$ python -q
>>> import numpy as np
>>> import numpy.linalg as la
>>> np.set_printoptions(precision=1, suppress=True, linewidth=120)
>>> m1 = np.load("m.npy")
>>> m1
array([[ 2, -2],
       [-2,  2]])
>>> u, r1 = m1[1], m1[0]
>>> u @ u
np.int64(8)
>>> p = (u @ r1) / (u @ u) * u
>>> np.outer(u, r1)
array([[-4,  4],
       [ 4, -4]])
>>> p
array([ 2., -2.])
>>> r1 - p
array([0., 0.])
>>> arr = np.array([[1, 0, 0], [0, 0, 1], [0, 1, 0]])
>>> arr @ arr
array([[1, 0, 0],
       [0, 1, 0],
       [0, 0, 1]])
>>> np.allclose(arr, arr.T)
True
>>> (arr - arr.T) / 2
array([[0., 0., 0.],
       [0., 0., 0.],
       [0., 0., 0.]])
>>> np.trace(arr)
np.int64(1)
>>> def softmax(z):
...     e = np.exp(z - z.max(axis=-1, keepdims=True))
...     return e / e.sum(axis=-1, keepdims=True)
... 
>>> softmax(arr[1])
array([0.2, 0.2, 0.6])
>>> softmax(arr[1] + 3)
array([0.2, 0.2, 0.6])
>>> S = arr @ arr.T / np.sqrt(3)
>>> softmax(S + np.triu(np.full(S.shape, -np.inf), 1))
array([[1. , 0. , 0. ],
       [0.4, 0.6, 0. ],
       [0.3, 0.3, 0.5]])
>>> softmax(S)[1] @ arr
array([0.3, 0.3, 0.5])
>>> softmax(S)
array([[0.5, 0.3, 0.3],
       [0.3, 0.5, 0.3],
       [0.3, 0.3, 0.5]])
>>> ev, evecs = la.eigh(arr)
>>> x = np.array([7, 0, 1])
>>> x @ arr @ x
np.int64(49)
>>> la.eigvalsh(arr[1:, 1:])
array([-1.,  1.])
>>> np.abs(arr).sum(axis=1).max(), np.abs(ev).max()
(np.int64(1), np.float64(1.0))
>>> K = np.array([[8, -2, 0, 8], [-2, -10, -3, 1], [0, -3, -8, -2], [8, 1, -2, -8]])
>>> K
array([[  8,  -2,   0,   8],
       [ -2, -10,  -3,   1],
       [  0,  -3,  -8,  -2],
       [  8,   1,  -2,  -8]])
>>> proj = np.triu(np.array([[0, 0, 4, 8], [0, 0, 9, 7], [3, 3, 5, 4], [0, 6, 7, 4]]), 1) + np.eye(4)
>>> B = proj @ K @ la.inv(proj)
>>> round(float(la.det(B)), 1)
-8400.0
>>> np.trace(B), np.trace(K)
(np.float64(-18.0), np.int64(-18))
>>> la.matrix_rank(B)
np.int64(4)
>>> proj @ K - K @ proj
array([[  64.,   -4.,  -62., -122.],
       [  56.,  -20.,   12.,   24.],
       [  32.,    4.,   19.,   21.],
       [   0.,    0.,  -41.,  -63.]])
>>> O, evecs = la.qr(K[:, :1])[0], la.qr(K[:, 1:])[0]
>>> sig = la.svd(O.T @ evecs, compute_uv=False)
>>> sig
array([0.2])
>>> (sig > 0.9).sum()
np.int64(0)
>>> feats = np.load("run18.npy")
>>> feats
array([[ 1,  0,  0,  0],
       [-3,  1,  0,  0],
       [ 0, -2,  1,  0],
       [ 2, -1, -3,  1]])
>>> O, R = la.qr(feats)
>>> O.shape, R.shape
((4, 4), (4, 4))
>>> np.round(np.trace(O @ O.T), 1)
np.float64(4.0)
>>> np.allclose(R.T @ R, feats.T @ feats)
True
>>> O.round(1) + 0
array([[-0.3, -0.2,  0.2, -0.9],
       [ 0.8,  0. , -0.5, -0.3],
       [ 0. ,  1. ,  0.2, -0.1],
       [-0.5,  0.1, -0.8,  0. ]])
>>> R.round(1) + 0
array([[-3.7,  1.3,  1.6, -0.5],
       [ 0. , -2.1,  0.6,  0.1],
       [ 0. ,  0. ,  2.7, -0.8],
       [ 0. ,  0. ,  0. ,  0. ]])
>>> np.round(np.abs(np.diag(R)), 1) + 0
array([3.7, 2.1, 2.7, 0. ])
